>>> import numpy as np
>>> from numpy import linalg as LA
>>> np.set_printoptions(suppress=True, linewidth=160)
>>> tidy = lambda a: np.round(a, 3) + 0
>>> F = np.diag(np.array([2, 1, 2, 2, 2])) + 3 * np.eye(5, k=1) + 3 * np.eye(5, k=-1)
>>> F
array([[2., 3., 0., 0., 0.],
       [3., 1., 3., 0., 0.],
       [0., 3., 2., 3., 0.],
       [0., 0., 3., 2., 3.],
       [0., 0., 0., 3., 2.]])
>>> ev, evecs = LA.eigh(F)
>>> x = np.array([-2, 0, 1, 0, -2])
>>> x @ F @ x
np.float64(18.0)
>>> np.abs(F).sum(axis=1).max(), tidy(np.abs(ev).max())
(np.float64(8.0), np.float64(6.985))
>>> ev, evecs = LA.eig(F)
>>> tidy(np.sort(LA.eigvals(F @ F)))
array([ 1.529,  4.   , 12.19 , 22.497, 48.785])
>>> tidy(np.sort(LA.eigvals(F.T)))
array([-3.491, -1.236,  2.   ,  4.743,  6.985])
>>> gram = F.T @ F
>>> np.trace(gram), (F ** 2).sum()
(np.float64(89.0), np.float64(89.0))
>>> gram
array([[13.,  9.,  9.,  0.,  0.],
       [ 9., 19.,  9.,  9.,  0.],
       [ 9.,  9., 22., 12.,  9.],
       [ 0.,  9., 12., 22., 12.],
       [ 0.,  0.,  9., 12., 13.]])
>>> tidy(LA.eigvalsh(gram)[::-1])
array([48.785, 22.497, 12.19 ,  4.   ,  1.529])
>>> q, R = LA.qr(F)
>>> tidy(q.T @ q)
array([[1., 0., 0., 0., 0.],
       [0., 1., 0., 0., 0.],
       [0., 0., 1., 0., 0.],
       [0., 0., 0., 1., 0.],
       [0., 0., 0., 0., 1.]])
>>> tidy(abs(R[0, 0])), tidy(LA.norm(F[:, 0]))
(np.float64(3.606), np.float64(3.606))
>>> np.allclose(R.T @ R, F.T @ F)
True
>>> tidy(np.abs(np.diag(R)))
array([3.606, 3.573, 3.895, 3.   , 1.9  ])
>>> tidy(R)
array([[-3.606, -2.496, -2.496,  0.   ,  0.   ],
       [ 0.   ,  3.573,  0.775,  2.519,  0.   ],
       [ 0.   ,  0.   , -3.895, -2.58 , -2.311],
       [ 0.   ,  0.   ,  0.   , -3.   , -2.013],
       [ 0.   ,  0.   ,  0.   ,  0.   , -1.9  ]])
>>> tidy(q @ R)
array([[2., 3., 0., 0., 0.],
       [3., 1., 3., 0., 0.],
       [0., 3., 2., 3., 0.],
       [0., 0., 3., 2., 3.],
       [0., 0., 0., 3., 2.]])
>>> q.shape, R.shape
((5, 5), (5, 5))
>>> tidy(LA.norm(F, 2))
np.float64(6.985)
>>> tidy(LA.norm(F) ** 2 / LA.norm(F, 2) ** 2)
np.float64(1.824)
>>> tidy(LA.norm(F, 1)), tidy(LA.norm(F, np.inf))
(np.float64(8.0), np.float64(8.0))
>>> tidy(LA.norm(F[0] - F[3]))
np.float64(5.916)
>>> F[0] @ F[3]
np.float64(0.0)
>>> LA.norm(F, axis=1).argmax()
np.int64(2)
>>> X = np.array([[0.0, 2.0, -1.0, 0.0, 0.0, 0.0],
...     [0.0, -2.0, 1.0, 0.0, 0.0, 0.0],
...     [-2.0, -2.0, 1.0, 0.0, 0.0, 0.0],
...     [0.0, 0.0, 0.0, -3.0, -4.0, -1.0],
...     [0.0, 0.0, 0.0, -9.0, -8.0, 9.0],
...     [0.0, 0.0, 0.0, 4.0, 3.0, -2.0]])
>>> X
array([[ 0.,  2., -1.,  0.,  0.,  0.],
       [ 0., -2.,  1.,  0.,  0.,  0.],
       [-2., -2.,  1.,  0.,  0.,  0.],
       [ 0.,  0.,  0., -3., -4., -1.],
       [ 0.,  0.,  0., -9., -8.,  9.],
       [ 0.,  0.,  0.,  4.,  3., -2.]])
>>> left, sig, Vh = LA.svd(X)
>>> tidy(sig)
array([16.295,  4.073,  3.871,  1.553,  0.697,  0.   ])
>>> np.argmax(sig[:-1] / (sig[1:] + 1e-6)) + 1
np.int64(5)
>>> B = left[:, :5] @ np.diag(sig[:5]) @ Vh[:5]
>>> tidy(LA.norm(X - B) / LA.norm(X))
np.float64(0.0)
>>> tidy(LA.norm(X - B, 2)), tidy(sig[5])
(np.float64(0.0), np.float64(0.0))
